>>> import numpy as np
>>> import numpy.linalg as la
>>> np.set_printoptions(suppress=True, linewidth=160)
>>> def rnd(a):
...     return np.round(a, 2) + 0
... 
>>> m1 = np.loadtxt("layer14.csv", delimiter=",")
>>> rnd(m1)
array([[0.2 , 0.2 , 0.2 , 0.2 , 0.  , 0.2 , 0.  ],
       [0.17, 0.33, 0.  , 0.17, 0.17, 0.17, 0.  ],
       [0.  , 0.  , 0.33, 0.  , 0.33, 0.33, 0.  ],
       [0.  , 0.  , 0.  , 1.  , 0.  , 0.  , 0.  ],
       [0.  , 0.  , 0.5 , 0.  , 0.5 , 0.  , 0.  ],
       [0.  , 0.  , 0.25, 0.  , 0.25, 0.25, 0.25],
       [0.  , 0.  , 0.  , 0.  , 0.  , 0.  , 1.  ]])
>>> la.lstsq(m1[:-1].T, m1[-1])[2]
np.int32(6)
>>> rnd(np.trace(la.pinv(m1) @ m1))
np.float64(6.0)
>>> Uu, sigma, Vt = la.svd(m1)
>>> np.argmax(sigma[:-1] / (sigma[1:] + 1e-6)) + 1
np.int64(6)
>>> other = Uu[:, :6] @ np.diag(sigma[:6]) @ Vt[:6]
>>> rnd(other)
array([[0.2 , 0.2 , 0.2 , 0.2 , 0.  , 0.2 , 0.  ],
       [0.17, 0.33, 0.  , 0.17, 0.17, 0.17, 0.  ],
       [0.  , 0.  , 0.33, 0.  , 0.33, 0.33, 0.  ],
       [0.  , 0.  , 0.  , 1.  , 0.  , 0.  , 0.  ],
       [0.  , 0.  , 0.5 , 0.  , 0.5 , 0.  , 0.  ],
       [0.  , 0.  , 0.25, 0.  , 0.25, 0.25, 0.25],
       [0.  , 0.  , 0.  , 0.  , 0.  , 0.  , 1.  ]])
>>> rnd(la.norm(m1 - other, 2)), rnd(sigma[6])
(np.float64(0.0), np.float64(0.0))
>>> rnd(np.abs(m1 - other).max())
np.float64(0.0)
>>> rnd(np.sort(np.abs(la.eigvals(m1)))[::-1])
array([1.  , 1.  , 0.95, 0.46, 0.13, 0.07, 0.  ])
>>> rnd(m1.sum(axis=1))
array([1., 1., 1., 1., 1., 1., 1.])
>>> rnd(m1 @ np.ones(7))
array([1., 1., 1., 1., 1., 1., 1.])
>>> p = np.eye(7)[6]
>>> for _ in range(6):
...     p = p @ m1
...     print(p.round(2))
... 
[0. 0. 0. 0. 0. 0. 1.]
[0. 0. 0. 0. 0. 0. 1.]
[0. 0. 0. 0. 0. 0. 1.]
[0. 0. 0. 0. 0. 0. 1.]
[0. 0. 0. 0. 0. 0. 1.]
[0. 0. 0. 0. 0. 0. 1.]
